% ipython --no-banner

In [1]: import numpy as np

In [2]: from numpy import linalg as LA

In [3]: np.set_printoptions(suppress=True, linewidth=200)

In [4]: def rnd(a):
   ...:     return np.round(a, 3) + 0
   ...: 

In [5]: J = np.loadtxt("test19.csv", delimiter=",")

In [6]: J
Out[6]: 
array([[ -0.1,   0.5,   0.4,  -0.4, -18. ,   0.2,  -1.8,   0.1],
       [ -0.7,   1. ,  -1.3,  -0.6, -12. ,  -2.7,   0.8,  -0.7],
       [ -0.6,  -0.1,  -1.3,   0.4,   0. ,  -0.6,   1. ,   0.2],
       [  0.3,  -0.7,   0.4,   0.6,   6. ,   0.2,  -0.7,   1. ],
       [  0.5,   1.1,  -1.3,  -0.3,   2. ,   0.3,   1.2,   0.4],
       [  0.2,  -0.9,   0.3,   0.7, -26. ,  -0.7,  -0.2,  -1.5],
       [ -0.4,  -0.2,   0.5,   0.3,   8. ,   0.3,  -0.2,  -0.2],
       [  0.6,  -0.1,  -0.9,   1. ,  -8. ,  -0.7,  -0.4,   1.2],
       [ -0.1,   1.2,   0.3,  -0.8,  30. ,   2.2,   1.3,   1.7],
       [ -0.6,  -0.4,   0.1,   0.8, -42. ,   0.8,   1.2,   0.5],
       [  1.5,   1. ,   0.8,   1.7, -38. ,   0.3,   0.5,  -0.1],
       [ -0.6,   0.3,  -0.8,  -1.3,   4. ,  -1.1,  -1.5,   0.7],
       [  0. ,  -0.8,  -0.6,   1.5,  18. ,  -1.6,   0.5,  -1.9]])

In [7]: LA.matrix_rank(J, rtol=0.1)
Out[7]: np.int64(1)

In [8]: rnd(np.abs(LA.svd(J)[2][-1]))
Out[8]: array([0.506, 0.417, 0.307, 0.46 , 0.003, 0.329, 0.327, 0.222])

In [9]: LA.cond(J) > 100
Out[9]: np.False_

In [10]: [round(float(x), 3) for x in LA.svd(J, compute_uv=False)[:3]]
Out[10]: [75.915, 5.221, 3.969]

In [11]: P = J @ LA.solve(J.T @ J, J.T)

In [12]: LA.matrix_rank(np.eye(13) - P)
Out[12]: np.int64(5)

In [13]: np.trace(P)
Out[13]: np.float64(8.0)

In [14]: data = np.load("run4.npy")

In [15]: data
Out[15]: 
array([[ 0.2, -0.3,  0.6, -0.3, -0.7,  0.3, -0.4,  0.5],
       [-2. ,  0.3,  0.2,  2.1, -1.9, -0.2, -0.4, -0.7],
       [-0.3,  1. , -0.5, -0.3, -1.3,  0.4, -1.4, -2. ],
       [ 0.2, -0.2,  0.4, -6.6,  0.2, -0.8, -2.6,  0.7],
       [ 0.8, -0.7,  0.6, -4.5, -1.6,  0.5,  0.3, -1.1],
       [ 1. , -0.2, -1.2, -5.1,  1.1,  0.9,  0.2, -1. ],
       [-0.4,  0. , -2.3,  0.9, -0.2,  0.4,  2.3, -0.3],
       [-0.1, -0.7,  1.5, -1.2,  0.2, -0.1, -0.1,  0.6],
       [-0.1,  1.7, -1.3,  2.4, -0.3, -0.1,  1.3,  0.4],
       [-1.1,  0.8,  0. ,  1.5, -1.3,  0. , -0.1, -0.7]])

In [16]: cov = J.T @ J

In [17]: (J @ J.T).shape
Out[17]: (13, 13)

In [18]: rnd(LA.svd(J, compute_uv=False) ** 2)
Out[18]: array([5763.042,   27.264,   15.753,   15.208,    6.497,    5.202,    1.169,    0.695])
